$ python3 -q
>>> import numpy as np
>>> from numpy import linalg as LA
>>> np.set_printoptions(suppress=True, linewidth=100)
>>> def tidy(a):
...     return np.round(a, 3) + 0
... 
>>> J = np.load("block8.npy")
>>> print(J)
[[4 1 6 6]
 [1 4 5 3]
 [6 5 6 5]
 [6 3 5 4]]
>>> u, v = J[1], J[0]
>>> print(u @ u)
51
>>> p = (u @ v) / (u @ u) * u
>>> print(tidy(LA.norm(u + v) ** 2 + LA.norm(u - v) ** 2))
280.0
>>> print(tidy((v - p) @ u))
0.0
>>> vals, evecs = LA.eig(J)
>>> print(tidy(np.sort(LA.eigvals(LA.inv(J)))))
[-2.153 -0.326  0.055  0.289]
>>> print(tidy(np.sort(LA.eigvals(J.T))))
[-3.064 -0.465  3.461 18.067]
>>> print(tidy(J @ evecs[:, 0] - vals[0] * evecs[:, 0]))
[0. 0. 0. 0.]
>>> print(tidy(vals))
[18.067  3.461 -3.064 -0.465]
>>> W2 = np.array([[3, 5, 4, -9, 1],
...     [-5, 9, -1, -2, -8],
...     [1, 4, 0, 9, -2],
...     [7, 8, 7, -2, 8],
...     [-9, -6, -4, -4, -9]])
>>> rng = np.random.default_rng(600856)
>>> W0 = (rng.random((29, 5)) < 0.25) @ W2
>>> print(W0)
[[  0   0   0   0   0]
 [ -4  13  -1   7 -10]
 [  0   0   0   0   0]
 [  7   8   7  -2   8]
 [ -9  -6  -4  -4  -9]
 [  0   0   0   0   0]
 [  3   5   4  -9   1]
 [  4   9   4   0  -1]
 [ -9  -6  -4  -4  -9]
 [ -6  -1   0 -13  -8]
 [ -9  -6  -4  -4  -9]
 [  1   4   0   9  -2]
 [-14   3  -5  -6 -17]
 [  7   8   7  -2   8]
 [  0   0   0   0   0]
 [ -5   3   0  -4 -10]
 [ -5   9  -1  -2  -8]
 [  2  17   6  -4   0]
 [  8  12   7   7   6]
 [  7   8   7  -2   8]
 [  2  17   6  -4   0]
 [  4   9   4   0  -1]
 [  0   0   0   0   0]
 [  0   0   0   0   0]
 [  1   4   0   9  -2]
 [  1   4   0   9  -2]
 [  3  21   6   5  -2]
 [ -2  14   3 -11  -7]
 [  3   5   4  -9   1]]
>>> # row 2 repeats row 0
>>> Xs = (W0 - W0.mean(axis=0)) / W0.std(axis=0)
>>> print(np.argwhere(np.abs(Xs) > 2))
[[ 9  3]
 [12  0]
 [12  4]
 [26  1]]
>>> print(tidy(Xs.std(axis=0)))
[1. 1. 1. 1. 1.]
>>> coef = LA.lstsq(np.delete(Xs, 1, axis=1), Xs[:, 1])[0]
>>> print(np.abs(coef).argmax())
1
>>> print(tidy(coef))
[-0.198  1.626  0.39  -0.915]
>>> other = np.array([[-0.4, -2.1], [0.3, 0.8], [1.1, 0.7], [0.8, -0.4], [2.2, 2.3]])
>>> W2 = np.array([[0.1, 0.9, -1.2], [0.7, -0.7, -0.1]])
>>> X = other @ W2
>>> print(tidy(X))
[[-1.51  1.11  0.69]
 [ 0.59 -0.29 -0.44]
 [ 0.6   0.5  -1.39]
 [-0.2   1.   -0.92]
 [ 1.83  0.37 -2.87]]
>>> left, sig, VT = LA.svd(X)
>>> evecs = VT[:(sig > 1e-8).sum()]
>>> x0 = X[4] + 2 * X[0] + rng.integers(2) * np.eye(3)[1]
>>> print(tidy(x0))
[-1.19  2.59 -1.49]
>>> print(LA.matrix_rank(np.vstack([X, x0])))
2
>>> print(tidy(np.diag(evecs.T @ evecs)))
[0.577 0.663 0.76 ]
>>> arr = np.load("test15.npy")
>>> print(arr)
[[-3.63  -4.231 -5.46  -0.274 -3.757]
 [-2.166 -1.758 -3.075 -0.11  -1.833]
 [-3.874 -3.851 -6.42   0.125 -4.082]]
>>> other = arr + rng.integers(-2, 3, (3, 1)) @ rng.integers(-2, 3, (1, 5))
>>> print(other)
[[ -3.63   -5.231  -3.46   -2.274  -4.757]
 [ -2.166  -1.758  -3.075  -0.11   -1.833]
 [ -3.874  -1.851 -10.42    4.125  -2.082]]
>>> print(np.abs(other - arr).sum(axis=1))
[ 6.  0. 12.]
>>> print(LA.matrix_rank(other - arr, tol=1e-8))
1
>>> left, sig, VT = LA.svd(arr)
>>> print(tidy(sig))
[13.521  0.701  0.343]
>>> other = left[:, :1] @ np.diag(sig[:1]) @ VT[:1]
>>> print(tidy(np.abs(arr - other).max()))
0.419
>>> print(tidy(LA.norm(arr - other) / LA.norm(arr)))
0.058
>>> K = np.load("data.npy")
>>> print(tidy(K))
[[ 3.073 -0.971  3.822 -0.036]
 [ 3.544 -1.119 -0.896 -3.223]
 [-3.582  1.131  0.809  3.2  ]
 [ 3.872 -1.223  0.028 -2.918]
 [ 0.059 -0.019  4.307  2.54 ]
 [-0.416  0.132  4.126  2.791]
 [ 4.052 -1.279  1.454 -2.198]
 [ 4.032 -1.273  1.785 -1.985]
 [-3.762  1.188 -2.853  1.139]
 [ 1.295 -0.409  4.496  1.716]
 [ 3.97  -1.254  2.188 -1.696]
 [-4.04   1.276 -1.013  2.454]
 [ 3.472 -1.096 -1.051 -3.262]
 [-3.401  1.074  1.194  3.294]
 [ 3.993 -1.261  0.599 -2.667]
 [-3.355  1.059 -3.527  0.426]
 [ 3.868 -1.221  2.573 -1.387]
 [-2.398  0.757 -4.258 -0.737]
 [-0.907  0.286 -4.482 -2.002]
 [ 3.952 -1.248  2.271 -1.633]
 [-4.042  1.276 -1.042  2.438]
 [-3.257  1.029 -3.641  0.284]
 [-4.052  1.28  -1.415  2.222]
 [-0.87   0.275 -4.478 -2.028]
 [-3.321  1.049 -3.567  0.377]
 [ 1.482 -0.468 -3.495 -3.22 ]
 [ 2.155 -0.681 -2.911 -3.38 ]
 [ 3.958 -1.25   0.4   -2.76 ]
 [ 4.052 -1.28   1.414 -2.223]
 [ 0.96  -0.303 -3.845 -3.034]]
>>> # looks like rank 2
>>> t3 = np.stack([K, -2 * K, K[::-1]])
>>> print(LA.matrix_rank(t3.reshape(3, -1)))
2
>>> print((t3 @ K.T).shape)
(3, 30, 30)
>>> print(tidy(np.einsum("bij,cij->bc", t3, t3)))
[[  750.    -1500.     -101.113]
 [-1500.     3000.      202.227]
 [ -101.113   202.227   750.   ]]
>>> labels = K[:, 2] > np.median(K[:, 2])
>>> u = K[labels].mean(axis=0) - K[~labels].mean(axis=0)
>>> print(tidy(u))
[ 3.411 -1.077  4.929  0.372]
>>> print(tidy(LA.norm(K) ** 2 / LA.norm(K, 2) ** 2))
1.567
>>> print(tidy(LA.norm(K, "nuc")))
38.351
>>> print(tidy(K[28] @ K[21]))
-20.294
>>> print(tidy(LA.norm(K, axis=1)))
[5. 5. 5. 5. 5. 5. 5. 5. 5. 5. 5. 5. 5. 5. 5. 5. 5. 5. 5. 5. 5. 5. 5. 5. 5. 5. 5. 5. 5. 5.]
>>> print(tidy(LA.norm(K, 2)))
21.876
>>> gram = np.cov(K, rowvar=False)
>>> print(tidy(np.corrcoef(K[:, 0], K[:, 2])[0, 1]))
0.449
>>> print(tidy(np.median(K, axis=0)))
[ 1.127 -0.356 -0.434 -1.51 ]
>>> print(gram.shape)
(4, 4)
>>> print(tidy(LA.eigvalsh(gram)[::-1]))
[16.218  8.891  0.     0.   ]
>>> print(tidy(gram))
[[10.575 -3.339  4.188 -5.501]
 [-3.339  1.055 -1.323  1.737]
 [ 4.188 -1.323  8.246  1.773]
 [-5.501  1.737  1.773  5.234]]
>>> left, sig, VT = LA.svd(gram)
>>> print(tidy(sig))
[16.218  8.891  0.     0.   ]
>>> other = left[:, :2] @ np.diag(sig[:2]) @ VT[:2]
>>> print(tidy(np.abs(gram - other).max()))
0.0
>>> print(tidy(LA.norm(gram - other, 2)), tidy(sig[2]))
0.0 0.0
>>> print(LA.matrix_rank(gram, rtol=0.05))
2
>>> A = np.loadtxt("out6.csv", delimiter=",")
>>> print(A)
[[ 7.  2. -6.  6.  0.]
 [ 0.  9.  8.  0.  7.]
 [ 0.  0.  3.  5. -6.]
 [ 0.  0.  0. -5.  3.]
 [ 0.  0.  0.  0. -5.]]
>>> # triangular, det is the product of the diagonal
>>> print((A - A.T) / 2)
[[ 0.   1.  -3.   3.   0. ]
 [-1.   0.   4.   0.   3.5]
 [ 3.  -4.   0.   2.5 -3. ]
 [-3.   0.  -2.5  0.   1.5]
 [ 0.  -3.5  3.  -1.5  0. ]]
>>> print(tidy(LA.det(A)))
4725.0
>>> print(np.trace(A))
9.0
>>> labels = rng.permutation(5)
>>> other = A[:, labels] * rng.choice([-1, 1], 5)
>>> print(other)
[[-6. -2. -7. -6.  0.]
 [ 8. -9. -0. -0.  7.]
 [ 3. -0. -0. -5. -6.]
 [ 0. -0. -0.  5.  3.]
 [ 0. -0. -0. -0. -5.]]
>>> left, _, VT = LA.svd(A.T @ other)
>>> print(labels)
[2 1 0 3 4]
>>> print(tidy(LA.lstsq(A, other)[0]))
[[ 0.  0. -1.  0.  0.]
 [ 0. -1.  0.  0.  0.]
 [ 1.  0.  0.  0.  0.]
 [ 0.  0.  0. -1.  0.]
 [ 0.  0.  0.  0.  1.]]
